$ ipython --no-banner

In [1]: import numpy as np

In [2]: np.set_printoptions(precision=1, suppress=True, linewidth=200, sign=" ")

In [3]: rd = lambda a: np.round(a, 1) + 0

In [4]: m1 = np.loadtxt("a.csv", delimiter=",")

In [5]: m1
Out[5]: 
array([[ 16.,  32.,  12.],
       [ 32.,  64.,  24.],
       [ 12.,  24.,   9.]])

In [6]: blk = np.stack([m1, -1 * m1, m1[::-1]])

In [7]: np.linalg.matrix_rank(blk.reshape(3, -1))
Out[7]: np.int64(2)

In [8]: blk.shape
Out[8]: (3, 3, 3)

In [9]: evals, V = np.linalg.eigh(m1)

In [10]: rd(np.abs(V[:, -1]))
Out[10]: array([ 0.4,  0.8,  0.3])

In [11]: rd(evals.sum()), np.trace(m1)
Out[11]: (np.float64(89.0), np.float64(89.0))

In [12]: rd(np.linalg.eigvalsh(m1 @ m1))
Out[12]: array([    0.,     0.,  7921.])

In [13]: np.abs(V[:, -1]).round(6).argmax()
Out[13]: np.int64(1)

In [14]: rd(np.linalg.svd(m1, compute_uv=False))
Out[14]: array([ 89.,   0.,   0.])

In [15]: (evals > 1e-8).sum(), (evals < -1e-8).sum()
Out[15]: (np.int64(1), np.int64(0))

In [16]: rd(V.T @ m1 @ V)
Out[16]: 
array([[  0.,   0.,   0.],
       [  0.,   0.,   0.],
       [  0.,   0.,  89.]])

In [17]: np.unique(evals.round(6) + 0, return_counts=True)[1]
Out[17]: array([ 2,  1])

In [18]: C = np.array([[0.8, 0.5, 1.2, 0.2, -0.3]])

In [19]: rng = np.random.default_rng(931)

In [20]: K = np.array([[2],
    ...:     [1],
    ...:     [1],
    ...:     [-1],
    ...:     [-2],
    ...:     [1],
    ...:     [-2],
    ...:     [-1],
    ...:     [0],
    ...:     [0],
    ...:     [-2],
    ...:     [-2],
    ...:     [2],
    ...:     [-1],
    ...:     [0]]) @ C + 0.1 * rng.normal(size=(15, 5))

In [21]: rd(K)
Out[21]: 
array([[ 1.6,  0.9,  2.3,  0.4, -0.7],
       [ 0.7,  0.5,  1.3,  0.2, -0.4],
       [ 0.8,  0.5,  1.2,  0.2, -0.3],
       [-0.7, -0.5, -1.3, -0.2,  0.2],
       [-1.6, -1. , -2.4, -0.3,  0.7],
       [ 0.8,  0.6,  1.3,  0.1, -0.4],
       [-1.6, -0.9, -2.4, -0.3,  0.7],
       [-0.7, -0.5, -1.2, -0.2,  0.3],
       [-0.2, -0.1,  0.1,  0. , -0.1],
       [ 0. , -0.2,  0.1,  0. , -0.2],
       [-1.5, -1.1, -2.3, -0.4,  0.8],
       [-1.5, -1.1, -2.4, -0.4,  0.5],
       [ 1.7,  1. ,  2.4,  0.3, -0.7],
       [-0.9, -0.8, -1.2, -0.3,  0.3],
       [ 0. ,  0. , -0.2, -0.2,  0. ]])

In [22]: proj = K @ np.linalg.solve(K.T @ K, K.T)

In [23]: rd(np.linalg.eigvalsh(proj))
Out[23]: array([ 0.,  0.,  0.,  0.,  0.,  0.,  0.,  0.,  0.,  0.,  1.,  1.,  1.,  1.,  1.])

In [24]: rd(np.trace(proj))
Out[24]: np.float64(5.0)

In [25]: A2 = K / np.linalg.norm(K, axis=1, keepdims=True)

In [26]: cov = A2 @ A2.T

In [27]: rd(np.degrees(np.arccos(np.clip(cov[14, 10], -1, 1))))
Out[27]: np.float64(60.2)

In [28]: (cov - 2 * np.eye(15)).round(6).argmax(axis=1)
Out[28]: array([ 12,   2,   0,   7,   6,  12,   4,   3,   9,   8,   4,   7,   0,  11,   3])

In [29]: rd(cov[14])
Out[29]: array([-0.5, -0.5, -0.5,  0.5,  0.5, -0.4,  0.5,  0.5, -0.5, -0.2,  0.5,  0.5, -0.5,  0.5,  1. ])

In [30]: np.linalg.cond(K) > 100
Out[30]: np.False_

In [31]: round(np.log10(np.linalg.cond(K)))
Out[31]: 2

In [32]: x = np.array([-2, 2, 2, -2, -1])

In [33]: np.sign((K @ x).round(6))
Out[33]: array([ 1.,  1.,  1., -1., -1.,  1., -1., -1.,  1., -1., -1., -1.,  1., -1.,  1.])

In [34]: np.linalg.norm(K @ x) <= np.linalg.norm(K, 2) * np.linalg.norm(x) + 1e-9
Out[34]: np.True_

In [35]: z = rng.permutation(3)

In [36]: z
Out[36]: array([ 1,  2,  0])

In [37]: A2 = m1[z][:, z]

In [38]: rd(np.linalg.det(A2)), rd(np.linalg.det(m1[z]))
Out[38]: (np.float64(0.0), np.float64(0.0))

In [39]: np.allclose(A2, m1)
Out[39]: False

In [40]: M = np.load("arr.npy")

In [41]: M
Out[41]: 
array([[-3., -1.,  0.,  0.,  0.,  0.,  0.,  0.],
       [-1., -3., -1.,  0.,  0.,  0.,  0.,  0.],
       [ 0., -1.,  3., -1.,  0.,  0.,  0.,  0.],
       [ 0.,  0., -1.,  3., -1.,  0.,  0.,  0.],
       [ 0.,  0.,  0., -1., -3., -1.,  0.,  0.],
       [ 0.,  0.,  0.,  0., -1., -4., -1.,  0.],
       [ 0.,  0.,  0.,  0.,  0., -1., -3., -1.],
       [ 0.,  0.,  0.,  0.,  0.,  0., -1.,  2.]])

In [42]: # symmetric

In [43]: q, V = np.linalg.qr(M[:, :6])[0], np.linalg.qr(M[:, 6:])[0]

In [44]: sig = np.linalg.svd(q.T @ V, compute_uv=False)

In [45]: rd(np.degrees(np.arccos(sig.clip(0, 1))))
Out[45]: array([ 57.8,  88.8])

In [46]: rd(np.linalg.norm(q @ q.T - V @ V.T, 2))
Out[46]: np.float64(1.0)

In [47]: rd(sig)
Out[47]: array([ 0.5,  0. ])

In [48]: x = np.array([-8, 1, -4, -7, -6, 5, 1, 2])

In [49]: y = M @ x

In [50]: b, lr = np.zeros(8), 1 / np.linalg.norm(M, 2) ** 2

In [51]: for i in range(4):
    ...:     b -= lr * M.T @ (M @ b - y)
    ...:     if i % 1 == 0: print(i, round(np.linalg.norm(M @ b - y), 1))
    ...: 
0 24.2
1 17.9
2 14.1
3 11.3

In [52]: rd(np.linalg.cond(M))
Out[52]: np.float64(2.4)

In [53]: rd(b)
Out[53]: array([-5.8, -1.3, -2.2, -4.5, -4.2,  3.3,  2.2,  1.4])

In [54]: evals, V = np.linalg.eigh(M)

In [55]: (evals > 1e-8).sum(), (evals < -1e-8).sum()
Out[55]: (np.int64(3), np.int64(5))

In [56]: rd(evals.sum()), np.trace(M)
Out[56]: (np.float64(-8.0), np.float64(-8.0))

In [57]: rd(np.linalg.svd(M, compute_uv=False))
Out[57]: array([ 5. ,  4.1,  4.1,  3.2,  2.2,  2.2,  2.1,  2.1])

In [58]: rd(V @ np.diag(evals) @ V.T)
Out[58]: 
array([[-3., -1.,  0.,  0.,  0.,  0.,  0.,  0.],
       [-1., -3., -1.,  0.,  0.,  0.,  0.,  0.],
       [ 0., -1.,  3., -1.,  0.,  0.,  0.,  0.],
       [ 0.,  0., -1.,  3., -1.,  0.,  0.,  0.],
       [ 0.,  0.,  0., -1., -3., -1.,  0.,  0.],
       [ 0.,  0.,  0.,  0., -1., -4., -1.,  0.],
       [ 0.,  0.,  0.,  0.,  0., -1., -3., -1.],
       [ 0.,  0.,  0.,  0.,  0.,  0., -1.,  2.]])

In [59]: rd(V.T @ M @ V)
Out[59]: 
array([[-5. ,  0. ,  0. ,  0. ,  0. ,  0. ,  0. ,  0. ],
       [ 0. , -4.1,  0. ,  0. ,  0. ,  0. ,  0. ,  0. ],
       [ 0. ,  0. , -3.2,  0. ,  0. ,  0. ,  0. ,  0. ],
       [ 0. ,  0. ,  0. , -2.1,  0. ,  0. ,  0. ,  0. ],
       [ 0. ,  0. ,  0. ,  0. , -2.1,  0. ,  0. ,  0. ],
       [ 0. ,  0. ,  0. ,  0. ,  0. ,  2.2,  0. ,  0. ],
       [ 0. ,  0. ,  0. ,  0. ,  0. ,  0. ,  2.2,  0. ],
       [ 0. ,  0. ,  0. ,  0. ,  0. ,  0. ,  0. ,  4.1]])

In [60]: rd(evals)
Out[60]: array([-5. , -4.1, -3.2, -2.1, -2.1,  2.2,  2.2,  4.1])
